$ python3 -q
>>> import numpy as np
>>> np.set_printoptions(precision=2, suppress=True, linewidth=200, floatmode="fixed")
>>> feats = np.array([[-1.1, -1.4, -0.6],
...     [1.0, 1.7, -1.8],
...     [0.2, -1.3, -1.7],
...     [0.2, -1.7, -0.5],
...     [-0.1, -0.6, -0.6],
...     [-0.8, -0.4, -0.8],
...     [0.4, 0.4, -0.2],
...     [-0.6, 0.5, 0.0],
...     [0.4, 0.7, 0.2],
...     [-0.5, 0.4, 1.4],
...     [-1.0, 0.2, -0.2],
...     [0.3, 0.1, -0.5],
...     [0.5, -0.3, -0.6],
...     [0.7, 0.6, 0.4]])
>>> rng = np.random.default_rng(54760)
>>> feats[:, 1] = 3 * feats[:, 2] + 0.05 * rng.normal(size=14)
>>> feats
array([[-1.10, -1.89, -0.60],
       [ 1.00, -5.40, -1.80],
       [ 0.20, -5.09, -1.70],
       [ 0.20, -1.49, -0.50],
       [-0.10, -1.70, -0.60],
       [-0.80, -2.46, -0.80],
       [ 0.40, -0.58, -0.20],
       [-0.60, -0.03,  0.00],
       [ 0.40,  0.62,  0.20],
       [-0.50,  4.22,  1.40],
       [-1.00, -0.62, -0.20],
       [ 0.30, -1.55, -0.50],
       [ 0.50, -1.82, -0.60],
       [ 0.70,  1.19,  0.40]])
>>> Ac = (feats - feats.mean(axis=0)) / feats.std(axis=0)
>>> np.argwhere(np.abs(Ac) > 2)
array([[9, 1],
       [9, 2]])
>>> Ac.std(axis=0)
array([1.00, 1.00, 1.00])
>>> beta = np.linalg.lstsq(np.delete(Ac, 0, axis=1), Ac[:, 0])[0]
>>> np.abs(beta).argmax()
np.int64(1)
>>> round(float(1 - np.var(Ac[:, 0] - np.delete(Ac, 0, axis=1) @ beta)), 2)
0.23
>>> beta
array([ 21.83, -22.07])
>>> hat = feats @ np.linalg.solve(feats.T @ feats, feats.T)
>>> round(float(np.trace(hat)), 2)
3.0
>>> hat @ feats[:, 0]
array([-1.10,  1.00,  0.20,  0.20, -0.10, -0.80,  0.40, -0.60,  0.40, -0.50, -1.00,  0.30,  0.50,  0.70])
>>> np.diag(hat)
array([0.40, 0.41, 0.30, 0.03, 0.63, 0.24, 0.03, 0.08, 0.04, 0.21, 0.21, 0.14, 0.10, 0.18])
>>> np.allclose(hat @ hat, hat)
True
>>> arr = np.load("case1.npy")
>>> arr
array([[-3.00,  1.00,  0.00,  0.00],
       [ 0.00, -3.00,  1.00,  0.00],
       [ 0.00,  0.00, -3.00,  1.00],
       [ 0.00,  0.00,  0.00, -3.00]])
>>> other = arr / np.linalg.norm(arr, axis=1, keepdims=True)
>>> G = other @ other.T
>>> G
array([[ 1.00, -0.30,  0.00,  0.00],
       [-0.30,  1.00, -0.30,  0.00],
       [ 0.00, -0.30,  1.00, -0.32],
       [ 0.00,  0.00, -0.32,  1.00]])
>>> np.linalg.norm(other, axis=1)
array([1.00, 1.00, 1.00, 1.00])
>>> G[1]
array([-0.30,  1.00, -0.30,  0.00])
>>> round(float(np.degrees(np.arccos(np.clip(G[1, 0], -1, 1)))), 2)
107.46
>>> (np.abs(G) > 0.9).astype(int)
array([[1, 0, 0, 0],
       [0, 1, 0, 0],
       [0, 0, 1, 0],
       [0, 0, 0, 1]])
>>> (G - 2 * np.eye(4)).round(6).argmax(axis=1)
array([2, 3, 0, 0])
>>> u = np.array([-1, -3, -1])
>>> E = 2 * np.eye(3) + np.outer(u, u)
>>> E
array([[ 3.00,  3.00,  1.00],
       [ 3.00, 11.00,  3.00],
       [ 1.00,  3.00,  3.00]])
>>> left, sigma, Vt = np.linalg.svd(E, full_matrices=False)
>>> round(np.sqrt((sigma ** 2).sum()), 2), round(float(np.linalg.norm(E)), 2)
(np.float64(13.3), 13.3)
>>> np.abs(Vt[0])
array([0.30, 0.90, 0.30])
>>> np.round(left.T @ left, 2) + 0
array([[1.00, 0.00, 0.00],
       [0.00, 1.00, 0.00],
       [0.00, 0.00, 1.00]])
>>> sigma / sigma[0]
array([1.00, 0.15, 0.15])
>>> np.allclose(left * sigma @ Vt, E)
True
>>> left.shape, sigma.shape, Vt.shape
((3, 3), (3,), (3, 3))
>>> G = E.T @ E
>>> np.allclose(G, G.T)
True
>>> np.trace(G), (E ** 2).sum()
(np.float64(177.0), np.float64(177.0))
>>> np.linalg.svd(E, compute_uv=False) ** 2
array([169.00,   4.00,   4.00])
>>> other = np.array([[4, -3], [-3, 0], [4, -5]])
>>> np.linalg.matrix_rank(np.vstack([E, other.T]))
np.int64(3)
>>> np.einsum("ik,kj->ji", E, other)
array([[  7.00,  -9.00,   7.00],
       [-14.00, -24.00, -18.00]])
>>> np.einsum("ij->j", E)
array([ 7.00, 17.00,  7.00])
>>> E @ other
array([[  7.00, -14.00],
       [ -9.00, -24.00],
       [  7.00, -18.00]])
>>> np.vstack([E, other.T]).shape
(5, 3)
>>> np.einsum("ik,kj->ij", E, other)
array([[  7.00, -14.00],
       [ -9.00, -24.00],
       [  7.00, -18.00]])
>>> m1 = np.loadtxt("arr.csv", delimiter=",")
>>> m1
array([[ 0.00,  0.00,  0.00],
       [ 0.00,  0.00,  0.00],
       [ 2.00,  0.00,  2.00],
       [ 2.00,  0.00,  2.00],
       [ 0.00,  0.00,  0.00],
       [ 0.00,  0.00,  0.00],
       [ 1.00,  0.00,  0.00],
       [ 0.00,  2.00, -2.00],
       [ 0.00,  0.00,  0.00],
       [ 0.00,  2.00, -2.00],
       [ 1.00,  0.00,  0.00],
       [ 1.00,  0.00,  0.00],
       [ 0.00,  0.00,  0.00]])
>>> Ac = m1 - m1.mean(axis=0)
>>> vecs = np.linalg.svd(Ac)[2][:2]
>>> other = Ac - Ac @ vecs.T @ vecs
>>> round(np.linalg.norm(other) / np.linalg.norm(Ac), 2)
np.float64(0.16)
>>> np.linalg.norm(other, axis=1).round(6).argmax()
np.int64(6)
>>> other.std(axis=0)
array([0.13, 0.14, 0.14])
>>> (Ac @ vecs.T).std(axis=0)
array([1.37, 0.61])
>>> w, vecs = np.linalg.eig(arr)
>>> w
array([-3.00, -3.00, -3.00, -3.00])
>>> x = np.array([2, -2, 2])
>>> rhs = m1 @ x
>>> np.linalg.solve(m1.T @ m1, m1.T @ rhs)
array([ 2.00, -2.00,  2.00])
>>> np.linalg.lstsq(m1, rhs)[0]
array([ 2.00, -2.00,  2.00])
>>> np.round(np.linalg.pinv(m1) @ m1, 2) + 0
array([[1.00, 0.00, 0.00],
       [0.00, 1.00, 0.00],
       [0.00, 0.00, 1.00]])
>>> rhs
array([ 0.00,  0.00,  8.00,  8.00,  0.00,  0.00,  2.00, -8.00,  0.00, -8.00,  2.00,  2.00,  0.00])
>>> rhs = rhs + 0.02 * rng.normal(size=13)
>>> rhs
array([ 0.07,  0.02,  7.99,  8.00, -0.03,  0.01,  2.02, -7.98,  0.01, -8.01,  1.98,  2.00, -0.03])
>>> beta, *_ = np.linalg.lstsq(m1, rhs)
>>> round(np.linalg.norm(rhs - m1 @ beta), 2)
np.float64(0.09)
>>> [round(float(np.linalg.norm(np.linalg.solve(m1.T @ m1 + lam * np.eye(3), m1.T @ rhs))), 2) for lam in (0, 1, 10, 100)]
[3.46, 3.2, 2.34, 0.65]
>>> beta
array([ 2.00, -2.00,  2.00])
>>> beta.round()
array([ 2.00, -2.00,  2.00])
>>> other = np.c_[m1[:, :2] @ np.array([[-5, 2], [5, 0]]), np.array([-2, -2, -2, 2, -2, 2, -1, 1, 1, 2, 0, 0, 0])]
>>> other
array([[  0.00,   0.00,  -2.00],
       [  0.00,   0.00,  -2.00],
       [-10.00,   4.00,  -2.00],
       [-10.00,   4.00,   2.00],
       [  0.00,   0.00,  -2.00],
       [  0.00,   0.00,   2.00],
       [ -5.00,   2.00,  -1.00],
       [ 10.00,   0.00,   1.00],
       [  0.00,   0.00,   1.00],
       [ 10.00,   0.00,   2.00],
       [ -5.00,   2.00,   0.00],
       [ -5.00,   2.00,   0.00],
       [  0.00,   0.00,   0.00]])
>>> np.linalg.matrix_rank(other)
np.int64(3)
>>> G = np.cov(other, rowvar=False)
>>> np.corrcoef(other.T)
array([[ 1.00, -0.82,  0.28],
       [-0.82,  1.00, -0.03],
       [ 0.28, -0.03,  1.00]])
>>> J = (rng.random((3, 3)) < 0.3) + np.eye(3)
>>> J /= J.sum(axis=1, keepdims=True)
>>> J
array([[1.00, 0.00, 0.00],
       [0.00, 1.00, 0.00],
       [0.00, 0.00, 1.00]])
>>> np.fft.fft(J[0])
array([1.00+0.00j, 1.00+0.00j, 1.00+0.00j])
>>> np.allclose(J @ J.T, J.T @ J)
True
>>> np.sort(np.abs(np.fft.fft(J[0]))), np.sort(np.linalg.svd(J, compute_uv=False))
(array([1.00, 1.00, 1.00]), array([1.00, 1.00, 1.00]))
>>> J @ np.ones(3)
array([1.00, 1.00, 1.00])
>>> J @ (-1.0) ** np.arange(3)
array([ 1.00, -1.00,  1.00])
>>> x = np.ones(3)
>>> for _ in range(4):
...     x = J @ x
...     x /= np.linalg.norm(x)
...     print(round(x @ J @ x, 2))
... 
1.0
1.0
1.0
1.0
>>> x
array([0.58, 0.58, 0.58])
>>> x = np.array([2, 3, 2, 3])
>>> rhs = arr @ x
>>> rhs
array([-3.00, -7.00, -3.00, -9.00])
>>> np.linalg.solve(arr, arr[:, 3])
array([-0.00, -0.00, -0.00,  1.00])
>>> np.linalg.solve(arr, -1 * rhs)
array([-2.00, -3.00, -2.00, -3.00])
>>> np.linalg.solve(arr, rhs)
array([2.00, 3.00, 2.00, 3.00])
>>> hat = np.triu(np.array([[3, 5, 4], [9, -2, 4], [0, -3, -9]]), 1) + np.eye(3)
>>> other = hat @ J @ np.linalg.inv(hat)
>>> round(float(np.linalg.det(other)), 2)
1.0
>>> F = np.array([[5.0, -2.0, -2.0, 2.0],
...     [4.0, -1.0, -4.0, 4.0],
...     [4.0, -2.0, -5.0, 6.0],
...     [4.0, -2.0, -8.0, 9.0]])
>>> F
array([[ 5.00, -2.00, -2.00,  2.00],
       [ 4.00, -1.00, -4.00,  4.00],
       [ 4.00, -2.00, -5.00,  6.00],
       [ 4.00, -2.00, -8.00,  9.00]])
>>> lab = rng.permutation(4)
>>> lab
array([0, 1, 3, 2])
>>> other = F[lab][:, lab]
>>> np.allclose(other, F)
False
>>> np.sort(np.abs(np.linalg.eigvals(other)))
array([1.00, 1.00, 3.00, 3.00])
>>> Q, vecs = np.linalg.qr(F[:, :1])[0], np.linalg.qr(F[:, 1:])[0]
>>> sigma = np.linalg.svd(Q.T @ vecs, compute_uv=False)
>>> sigma
array([1.00])
>>> (sigma > 0.9).sum()
np.int64(1)
>>> hat = np.triu(np.array([[-3, 1, -3, 0], [6, -5, -6, 1], [0, 4, -1, 8], [-3, -5, 1, -7]]), 1) + np.eye(4)
>>> other = hat @ F @ np.linalg.inv(hat)
>>> np.linalg.matrix_rank(other)
np.int64(4)
>>> other
array([[   -3.00,     6.00,    36.00,  -306.00],
       [  -16.00,    25.00,   120.00, -1008.00],
       [   36.00,   -54.00,  -285.00,  2412.00],
       [    4.00,    -6.00,   -32.00,   271.00]])
>>> np.trace(other), np.trace(F)
(np.float64(8.0), np.float64(8.0))
>>> round(float(np.linalg.det(other)), 2)
9.0
>>> x = np.array([1, 2, 3, 0])
>>> rhs = F @ x
>>> rhs
array([ -5.00, -10.00, -15.00, -24.00])
>>> np.round(np.linalg.solve(F, 3 * rhs), 2) + 0
array([3.00, 6.00, 9.00, 0.00])
>>> np.round(np.linalg.solve(F, rhs + F[:, 0]), 2) + 0
array([2.00, 2.00, 3.00, 0.00])
>>> np.linalg.solve(F, F[:, 3])
array([ 0.00,  0.00, -0.00,  1.00])
